>>> import numpy as np
>>> from numpy import linalg as LA
>>> np.set_printoptions(precision=2, suppress=True, linewidth=160, sign=" ")
>>> M = np.loadtxt("layer3.csv", delimiter=",")
>>> print(M)
[[-2.22  0.27  2.  ]
 [ 1.09  2.74 -0.53]
 [-2.39  1.13 -1.43]
 [ 2.81  0.39 -0.96]
 [ 0.26 -0.89  2.85]
 [ 1.58  0.71 -2.45]
 [-0.63  2.7   1.14]
 [-2.31 -1.71 -0.87]
 [-2.46 -0.71  1.56]
 [-2.99 -0.15 -0.23]
 [ 2.39  1.73 -0.54]
 [-0.35 -1.47 -2.59]
 [-1.74  1.92  1.51]
 [ 1.81  1.27 -2.02]
 [-1.95  1.59 -1.64]
 [-1.72 -2.04 -1.37]
 [ 2.16 -2.04  0.4 ]
 [-0.94  2.75  0.73]
 [ 1.71 -0.22 -2.45]
 [ 1.73  0.89 -2.28]
 [-2.13 -0.09 -2.12]
 [ 1.66  2.46 -0.41]
 [ 2.64  0.64 -1.27]
 [ 2.38 -1.52 -1.01]
 [-0.49  2.32 -1.84]
 [-1.82 -1.19  2.06]
 [-0.62  2.15 -2.  ]
 [ 2.63 -1.44  0.02]
 [ 1.9  -0.97  2.11]
 [ 1.51 -1.41 -2.18]
 [ 0.    2.08 -2.17]
 [ 0.68 -2.74 -1.01]
 [ 0.95  2.75 -0.73]
 [ 1.31  1.44  2.28]
 [-2.01 -2.12  0.69]
 [-1.67 -0.62  2.41]
 [-2.46  0.3  -1.69]
 [ 2.67 -0.91 -1.03]
 [ 0.01 -2.92  0.71]
 [ 2.48 -1.68 -0.19]
 [-2.76  1.11 -0.4 ]]
>>> q, evecs = LA.qr(M[:, :2])[0], LA.qr(M[:, 2:])[0]
>>> sv = LA.svd(q.T @ evecs, compute_uv=False)
>>> print(round(LA.norm(q @ q.T - evecs @ evecs.T, 2), 2))
1.0
>>> cen = (M - M.mean(axis=0)) / M.std(axis=0)
>>> print(np.argwhere(np.abs(cen) > 2))
[[ 4  2]]
>>> beta = LA.lstsq(np.delete(cen, 0, axis=1), cen[:, 0])[0]
>>> print(np.round(1 - np.var(cen[:, 0] - np.delete(cen, 0, axis=1) @ beta), 2))
0.04
>>> x = np.array([1, 0, -2])
>>> target = M @ x
>>> beta, lr = np.zeros(3), 1 / LA.norm(M, 2) ** 2
>>> for i in range(40):
...     beta -= lr * M.T @ (M @ beta - target)
...     if i % 10 == 0: print(i, round(LA.norm(M @ beta - target), 2))
... 
0 5.46
10 0.0
20 0.0
30 0.0
>>> print(beta.round(2) + 0)
[ 1.  0. -2.]
>>> print(np.round(LA.cond(M), 2))
1.35
>>> E = np.load("out5.npy")
>>> print(E)
[[ 1  9 -8  3 -4  4  4 -6]
 [ 9  1  9 -8  3 -4  4  4]
 [-8  9  1  9 -8  3 -4  4]
 [ 3 -8  9  1  9 -8  3 -4]
 [-4  3 -8  9  1  9 -8  3]
 [ 4 -4  3 -8  9  1  9 -8]
 [ 4  4 -4  3 -8  9  1  9]
 [-6  4  4 -4  3 -8  9  1]]
>>> rng = np.random.default_rng(7488)
>>> z = rng.permutation(8)
>>> print(z)
[ 3  4  6  5  1  7  2  0]
>>> Y = E[z][:, z]
>>> print(np.allclose(Y, E))
False
>>> print(np.diag(Y))
[ 1  1  1  1  1  1  1  1]
>>> print(np.trace(Y))
8
>>> blk = np.stack([E, 3 * E, E[::-1]])
>>> print(np.einsum("bij,cij->bc", blk, blk))
[[ 2360  7080 -1080]
 [ 7080 21240 -3240]
 [-1080 -3240  2360]]
>>> print(LA.matrix_rank(blk.reshape(3, -1)))
2
>>> print(LA.norm(blk, axis=(1, 2)))
[  48.58  145.74   48.58]
>>> vals, evecs = LA.eigh(E)
>>> x = np.array([1, 2, 1, 0, 0, -2, 2, 0])
>>> print(x @ E @ x)
34
>>> print(LA.eigvalsh(E[1:, 1:]))
[-34.97  -7.82   5.49   5.96   7.86  13.33  17.15]
>>> q, Rm = LA.qr(E)
>>> print(np.allclose(Rm.T @ Rm, E.T @ E))
True
>>> print(q @ Rm)
[[ 1.  9. -8.  3. -4.  4.  4. -6.]
 [ 9.  1.  9. -8.  3. -4.  4.  4.]
 [-8.  9.  1.  9. -8.  3. -4.  4.]
 [ 3. -8.  9.  1.  9. -8.  3. -4.]
 [-4.  3. -8.  9.  1.  9. -8.  3.]
 [ 4. -4.  3. -8.  9.  1.  9. -8.]
 [ 4.  4. -4.  3. -8.  9.  1.  9.]
 [-6.  4.  4. -4.  3. -8.  9.  1.]]
